$ python3 -q
>>> import numpy as np
>>> import numpy.linalg as la
>>> np.set_printoptions(precision=2, suppress=True, linewidth=120, sign=" ")
>>> X = np.array([[-1, 2, 2, 1, 2, -1, 2, -1, 2, 1],
...     [2, 2, 2, 0, -2, 0, -2, 1, -2, -2],
...     [2, -1, -2, -1, -1, 2, 2, 0, 1, 2],
...     [1, 1, 2, 0, -2, -2, 2, -1, -1, -2],
...     [0, 0, 1, -2, 0, 1, 0, -1, -1, -2],
...     [-2, -1, 0, 0, -1, 2, 1, 0, 2, 1],
...     [-2, 1, 2, -1, -2, 1, 0, -2, 2, 2],
...     [-1, 0, 1, 1, 2, -1, 2, -1, -1, 1],
...     [1, 0, 2, -2, 2, 0, -2, 0, -1, 2],
...     [2, -2, -1, 0, 1, 1, -2, 2, -1, -2]])
>>> print(X)
[[-1  2  2  1  2 -1  2 -1  2  1]
 [ 2  2  2  0 -2  0 -2  1 -2 -2]
 [ 2 -1 -2 -1 -1  2  2  0  1  2]
 [ 1  1  2  0 -2 -2  2 -1 -1 -2]
 [ 0  0  1 -2  0  1  0 -1 -1 -2]
 [-2 -1  0  0 -1  2  1  0  2  1]
 [-2  1  2 -1 -2  1  0 -2  2  2]
 [-1  0  1  1  2 -1  2 -1 -1  1]
 [ 1  0  2 -2  2  0 -2  0 -1  2]
 [ 2 -2 -1  0  1  1 -2  2 -1 -2]]
>>> rng = np.random.default_rng(9038)
>>> z = rng.permutation(10)
>>> z
array([ 7,  8,  2,  9,  3,  4,  5,  1,  6,  0])
>>> out = X[z][:, z]
>>> out
array([[-1, -1,  1,  1,  1,  2, -1,  0,  2, -1],
       [ 0, -1,  2,  2, -2,  2,  0,  0, -2,  1],
       [ 0,  1, -2,  2, -1, -1,  2, -1,  2,  2],
       [ 2, -1, -1, -2,  0,  1,  1, -2, -2,  2],
       [-1, -1,  2, -2,  0, -2, -2,  1,  2,  1],
       [-1, -1,  1, -2, -2,  0,  1,  0,  0,  0],
       [ 0,  2,  0,  1,  0, -1,  2, -1,  1, -2],
       [ 1, -2,  2, -2,  0, -2,  0,  2, -2,  2],
       [-2,  2,  2,  2, -1, -2,  1,  1,  0, -2],
       [-1,  2,  2,  1,  1,  2, -1,  2,  2, -1]])
>>> (X - X.T) / 2
array([[ 0. ,  0. ,  0. ,  0. ,  1. ,  0.5,  2. ,  0. ,  0.5, -0.5],
       [ 0. ,  0. ,  1.5, -0.5, -1. ,  0.5, -1.5,  0.5, -1. ,  0. ],
       [ 0. , -1.5,  0. , -1.5, -1. ,  1. ,  0. , -0.5, -0.5,  1.5],
       [ 0. ,  0.5,  1.5,  0. ,  0. , -1. ,  1.5, -1. ,  0.5, -1. ],
       [-1. ,  1. ,  1. ,  0. ,  0. ,  1. ,  1. , -1.5, -1.5, -1.5],
       [-0.5, -0.5, -1. ,  1. , -1. ,  0. ,  0. ,  0.5,  1. ,  0. ],
       [-2. ,  1.5,  0. , -1.5, -1. ,  0. ,  0. , -2. ,  2. ,  2. ],
       [ 0. , -0.5,  0.5,  1. ,  1.5, -0.5,  2. ,  0. , -0.5, -0.5],
       [-0.5,  1. ,  0.5, -0.5,  1.5, -1. , -2. ,  0.5,  0. ,  1.5],
       [ 0.5,  0. , -1.5,  1. ,  1.5,  0. , -2. ,  0.5, -1.5,  0. ]])
>>> X @ X
array([[ 13,   2,   8, -14, -10,   7,  -9,  -1,  -7,  -3],
       [  3,   8,  -3,  11,  -2,  -5,  14,   1,   3,   3],
       [-12,  -1,   7,   2,   8,   3,  -4,  -1,  11,   8],
       [  1,  10,   1,   2, -10,  -2,   6,  -5,   8,  10],
       [ -6,   0,  -7,   0,  -4,   7,   3,  -1,   9,   8],
       [ -2,  -9,  -2,  -5,  -1,   7,  -6,   2,   2,   8],
       [ 13, -10, -10,  -6,  -5,  12, -15,  12,  -1,   5],
       [  4,  -1,   0,  -7, -11,   5,  -1,  -3,  -1,  -7],
       [  8,  -8, -12,  -1,   8,   9,   0,   7,  -1,  -5],
       [-13,   2,   1,   7,  12,  -7,  17,  -7,   5,   3]])
>>> z = rng.permutation(10)
>>> out = X[:, z] * rng.choice([-1, 1], 10)
>>> out
array([[-1,  1, -2, -1, -2, -2, -2, -2, -1,  1],
       [ 0,  0,  2,  2, -2,  2,  2, -2,  1, -2],
       [ 1, -2, -1,  2,  1,  1, -2,  2,  0,  2],
       [ 0,  2,  1,  1, -1,  2, -2, -2, -1, -2],
       [ 2, -1,  1,  0,  0,  0,  0, -1, -1, -2],
       [ 0, -2, -2, -2,  1,  1, -1,  0,  0,  1],
       [ 1, -1, -2, -2, -1,  2,  0, -2, -2,  2],
       [-1,  1,  1, -1,  0, -2, -2, -1, -1,  1],
       [ 2,  0,  1,  1,  0, -2,  2, -2,  0,  2],
       [ 0, -1,  1,  2,  2, -1,  2,  1,  2, -2]])
>>> U, _, Vh = la.svd(X.T @ out)
>>> print(z)
[ 3  5  8  0  1  4  6  2  7  9]
>>> u = np.array([0, 2, 2])
>>> np.polyval(u, X[0])
array([ 0,  6,  6,  4,  6,  0,  6,  0,  6,  4])
>>> np.cross(X[0, :3], X[6, :3])
array([ 2, -2,  3])
>>> print(np.convolve(X[0], u))
[ 0 -2  2  8  6  6  2  2  2  2  6  2]
>>> t3 = np.stack([X, 5 * X, X[::-1]])
>>> np.einsum("bij,cij->bc", t3, t3)
array([[ 218, 1090,  -36],
       [1090, 5450, -180],
       [ -36, -180,  218]])
>>> t3.sum(axis=0)
array([[ -4,  10,  11,   6,  13,  -5,  10,  -4,  11,   4],
       [ 13,  12,  14,  -2, -10,   0, -14,   6, -13, -10],
       [ 11,  -6, -11,  -5,  -4,  11,  14,  -1,   5,  13],
       [  4,   7,  14,  -1, -14, -11,  12,  -8,  -4, -10],
       [ -2,  -1,   6, -12,  -1,   8,   1,  -6,  -4, -11],
       [-12,  -6,   1,  -2,  -6,  13,   6,  -1,  11,   4],
       [-11,   7,  14,  -6, -14,   4,   2, -13,  11,  10],
       [ -4,  -1,   4,   5,  11,  -4,  14,  -6,  -5,   8],
       [  8,   2,  14, -12,  10,   0, -14,   1,  -8,  10],
       [ 11, -10,  -4,   1,   8,   5, -10,  11,  -4, -11]])
>>> la.matrix_rank(t3.reshape(3, -1))
np.int64(2)
>>> t3.shape
(3, 10, 10)
>>> (t3 @ X.T).shape
(3, 10, 10)
>>> basis = np.array([[2, 1, 0, -1, -1, -2, 0, -1], [2, 0, -2, 2, -1, -1, 2, -1]])
>>> K = np.repeat(basis, 16 // 2, axis=0)
>>> K = K + 0.1 * rng.normal(size=K.shape)
>>> K.round(2) + 0
array([[ 2.1 ,  1.09, -0.11, -0.98, -0.98, -2.11, -0.02, -0.97],
       [ 2.  ,  0.97, -0.05, -1.08, -1.  , -1.99,  0.07, -0.89],
       [ 1.97,  0.99, -0.19, -1.1 , -1.18, -2.17, -0.07, -0.77],
       [ 1.94,  0.99, -0.09, -1.04, -1.1 , -2.01,  0.02, -1.1 ],
       [ 1.92,  0.96,  0.  , -1.18, -1.04, -1.97,  0.08, -0.92],
       [ 2.21,  0.99,  0.  , -0.87, -1.03, -2.04,  0.  , -1.05],
       [ 2.  ,  0.93,  0.12, -1.  , -1.07, -2.09,  0.04, -0.87],
       [ 2.17,  1.14,  0.04, -0.84, -1.06, -2.08, -0.07, -0.98],
       [ 2.09, -0.08, -1.85,  2.03, -0.97, -1.  ,  2.11, -1.01],
       [ 2.01, -0.13, -1.94,  1.93, -0.98, -1.11,  1.99, -0.91],
       [ 1.99, -0.03, -2.13,  2.  , -0.8 , -1.  ,  1.95, -1.01],
       [ 1.89, -0.06, -2.01,  1.95, -1.16, -1.  ,  2.16, -0.95],
       [ 2.08,  0.1 , -1.73,  1.92, -1.28, -0.93,  1.89, -1.08],
       [ 2.09,  0.06, -2.07,  2.14, -1.15, -1.1 ,  2.04, -1.12],
       [ 2.16,  0.02, -2.05,  1.99, -0.96, -0.95,  1.82, -1.01],
       [ 2.01,  0.02, -2.13,  2.06, -1.11, -1.03,  1.96, -1.07]])
>>> Xs = K - K.mean(axis=0)
>>> U, sigma, Vh = la.svd(Xs, full_matrices=False)
>>> la.matrix_rank(Xs)
np.int64(8)
>>> (np.sign(U[:, 0]) == np.sign(U[0, 0])).astype(int)
array([ 1,  1,  1,  1,  1,  1,  1,  1,  0,  0,  0,  0,  0,  0,  0,  0])
>>> np.abs(U[:, 0]).argmax()
np.int64(13)
>>> print(np.abs(Vh[0]).argmax())
3
>>> np.round(sigma ** 2 / (sigma ** 2).sum(), 2) + 0
array([ 0.99,  0.  ,  0.  ,  0.  ,  0.  ,  0.  ,  0.  ,  0.  ])
>>> np.round(Xs.mean(axis=0), 2) + 0
array([ 0.,  0.,  0.,  0.,  0.,  0.,  0.,  0.])
>>> np.round((sigma ** 2).sum() ** 2 / (sigma ** 4).sum(), 2)
np.float64(1.02)
